In [1]: import numpy as np

In [2]: import numpy.linalg as la

In [3]: np.set_printoptions(precision=2, suppress=True, linewidth=100, legacy="1.25")

In [4]: F = np.load("data.npy")

In [5]: F
Out[5]: 
array([[9, 7, 9, 8],
       [3, 1, 3, 2],
       [3, 1, 3, 2],
       [7, 5, 7, 6]])

In [6]: theta = np.radians(30)

In [7]: Rm = np.eye(4)

In [8]: Rm[3, 3] = Rm[1, 1] = np.cos(theta)

In [9]: Rm[3, 1], Rm[1, 3] = -np.sin(theta), np.sin(theta)

In [10]: Rm
Out[10]: 
array([[ 1.  ,  0.  ,  0.  ,  0.  ],
       [ 0.  ,  0.87,  0.  ,  0.5 ],
       [ 0.  ,  0.  ,  1.  ,  0.  ],
       [ 0.  , -0.5 ,  0.  ,  0.87]])

In [11]: M2 = F @ Rm.T

In [12]: np.abs(M2 - F).max(axis=0)
Out[12]: array([0.  , 3.06, 0.  , 4.57])

In [13]: left, s, Vh = la.svd(F)

In [14]: evecs = Vh[:(s > 1e-8).sum()]

In [15]: rng = np.random.default_rng(18)

In [16]: x = F[3] + 2 * F[1] + rng.integers(2) * np.eye(4)[3]

In [17]: x
Out[17]: array([13.,  7., 13., 11.])

In [18]: la.matrix_rank(np.vstack([F, x]))
Out[18]: 3

In [19]: np.diag(evecs.T @ evecs)
Out[19]: array([0.45, 0.82, 0.45, 0.27])

In [20]: arr = np.load("a.npy")

In [21]: arr
Out[21]: 
array([[-2.,  1.,  1.],
       [ 1., -2.,  1.],
       [ 1.,  1., -2.]])

In [22]: np.einsum("ij,ji->", arr, arr)
Out[22]: 18.0

In [23]: np.einsum("ii->", arr)
Out[23]: -6.0

In [24]: round(la.det(2 * arr), 2), round(la.det(arr), 2)
Out[24]: (0.0, 0.0)

In [25]: m1 = np.load("arr.npy")

In [26]: m1
Out[26]: 
array([[0.3, 2. , 1. , 7. ],
       [9. , 7.3, 4. , 6. ],
       [2. , 7. , 4.3, 9. ],
       [0. , 2. , 1. , 7.3]])

In [27]: M2 = arr[0, 0] * arr[1:] - np.outer(arr[1:, 0], arr[0])

In [28]: M2
Out[28]: 
array([[ 0.,  3., -3.],
       [ 0., -3.,  3.]])

In [29]: arr[:, 0] / arr[0, 0]
Out[29]: array([ 1. , -0.5, -0.5])

In [30]: la.matrix_rank(M2), la.matrix_rank(arr)
Out[30]: (1, 2)

In [31]: m1.mean(axis=0)
Out[31]: array([2.83, 4.58, 2.58, 7.33])

In [32]: np.diff(m1, axis=0)
Out[32]: 
array([[ 8.7,  5.3,  3. , -1. ],
       [-7. , -0.3,  0.3,  3. ],
       [-2. , -5. , -3.3, -1.7]])

In [33]: print(m1 - m1[0])
[[ 0.   0.   0.   0. ]
 [ 8.7  5.3  3.  -1. ]
 [ 1.7  5.   3.3  2. ]
 [-0.3  0.   0.   0.3]]

In [34]: la.matrix_rank(m1)
Out[34]: 4

In [35]: m1.sum(axis=0)
Out[35]: array([11.3, 18.3, 10.3, 29.3])

In [36]: np.abs(m1).max()
Out[36]: 9.0

In [37]: print(round(float(la.norm(m1)), 2))
21.24

In [38]: round(float(la.det(m1[::-1])), 2)
Out[38]: 2.53

In [39]: la.eigvals(m1)
Out[39]: array([15.99,  2.72,  0.19,  0.3 ])

In [40]: np.round(la.det(m1.T), 2)
Out[40]: 2.53

In [41]: np.round(la.eigvals(m1).sum().real, 2)
Out[41]: 19.2

In [42]: proj = np.triu(np.array([[-1, 2, 2, -1], [1, 0, 2, 1], [-2, 2, -2, 1], [-2, 2, 2, 2]]), 1) + np.eye(4)

In [43]: M2 = proj @ m1 @ la.inv(proj)

In [44]: M2
Out[44]: 
array([[ 22.3, -16. ,   4. ,  64. ],
       [ 13. ,  -2.7,  -7. ,  54. ],
       [  2. ,   5. ,  -8.7,  22. ],
       [  0. ,   2. ,  -3. ,   8.3]])

In [45]: round(la.det(M2), 2)
Out[45]: 2.53

In [46]: np.poly(M2)
Out[46]: array([  1.  , -19.2 ,  52.74, -22.57,   2.53])

In [47]: la.matrix_rank(m1, rtol=0.1)
Out[47]: 3

In [48]: la.cond(m1) > 100
Out[48]: True

In [49]: [round(float(x), 2) for x in la.svd(m1, compute_uv=False)[:3]]
Out[49]: [19.68, 7.61, 2.47]

In [50]: K = np.array([[1, -1], [1, 0]])

In [51]: G = K.T @ K

In [52]: la.eigvalsh(G)[::-1]
Out[52]: array([2.62, 0.38])

In [53]: np.diag(G)
Out[53]: array([2, 1])

In [54]: x = np.array([-2, 3])

In [55]: y = K @ x

In [56]: coef, lr = np.zeros(2), 1 / la.norm(K, 2) ** 2

In [57]: for i in range(30):
    ...:     coef -= lr * K.T @ (K @ coef - y)
    ...:     if i % 5 == 0: print(i, round(la.norm(K @ coef - y), 2))
    ...: 
0 0.79
5 0.36
10 0.16
15 0.07
20 0.03
25 0.02

In [58]: print(coef)
[-2.01  2.99]

In [59]: round(la.cond(K), 2)
Out[59]: 2.62

In [60]: proj = np.triu(np.array([[-1, -5], [-5, -2]]), 1) + np.eye(2)

In [61]: M2 = proj @ K @ la.inv(proj)

In [62]: M2
Out[62]: 
array([[ -4., -21.],
       [  1.,   5.]])

In [63]: la.matrix_rank(M2)
Out[63]: 2

In [64]: np.trace(M2), np.trace(K)
Out[64]: (1.0, 1)

In [65]: q, Rm = la.qr(K)

In [66]: print(q.shape, Rm.shape)
(2, 2) (2, 2)

In [67]: round(abs(Rm[0, 0]), 2), np.round(la.norm(K[:, 0]), 2)
Out[67]: (1.41, 1.41)

In [68]: np.allclose(Rm.T @ Rm, K.T @ K)
Out[68]: True

In [69]: q
Out[69]: 
array([[-0.71, -0.71],
       [-0.71,  0.71]])

In [70]: u, v = K[1], K[0]

In [71]: u @ v
Out[71]: 1

In [72]: p = (u @ v) / (u @ u) * u

In [73]: p
Out[73]: array([1., 0.])

In [74]: v - p
Out[74]: array([ 0., -1.])

In [75]: print((v - p) @ u)
0.0

In [76]: np.round(la.norm(u + v) ** 2 + la.norm(u - v) ** 2, 2)
Out[76]: 6.0

In [77]: E = np.loadtxt("mat.csv", delimiter=",")

In [78]: print(E)
[[ 1. -1.]
 [ 0.  0.]]

In [79]: np.round(np.abs(la.eigvals(E)).max(), 2)
Out[79]: 1.0

In [80]: la.matrix_power(E, 2)
Out[80]: 
array([[ 1., -1.],
       [ 0.,  0.]])

In [81]: print(round(float(la.det(E)), 2))
0.0

In [82]: np.unique(E.round(6), axis=0).shape
Out[82]: (2, 2)

In [83]: np.round(np.trace(la.pinv(E) @ E), 2)
Out[83]: 1.0

In [84]: la.lstsq(E[:-1].T, E[-1])[2]
Out[84]: 1

In [85]: left, s, Vh = la.svd(E)

In [86]: print(s)
[1.41 0.  ]

In [87]: np.argmax(s[:-1] / (s[1:] + 1e-6)) + 1
Out[87]: 1

In [88]: M2 = left[:, :1] @ np.diag(s[:1]) @ Vh[:1]

In [89]: np.round(la.norm(E - M2, 2), 2), s[1]
Out[89]: (0.0, 0.0)

In [90]: la.matrix_rank(E, rtol=0.05)
Out[90]: 1

In [91]: round(np.abs(E - M2).max(), 2)
Out[91]: 0.0

In [92]: round(float(la.det(E[::-1])), 2)
Out[92]: 0.0

In [93]: np.einsum("ii->", E)
Out[93]: 1.0

In [94]: np.einsum("ij,ji->", E, E)
Out[94]: 1.0

In [95]: round(float(la.det(E.T)), 2)
Out[95]: 0.0

In [96]: np.kron(np.eye(2, dtype=int), E)
Out[96]: 
array([[ 1., -1.,  0., -0.],
       [ 0.,  0.,  0.,  0.],
       [ 0., -0.,  1., -1.],
       [ 0.,  0.,  0.,  0.]])

In [97]: la.eigvals(E)
Out[97]: array([1., 0.])

In [98]: print(round(float(la.eigvals(E).sum().real), 2))
1.0
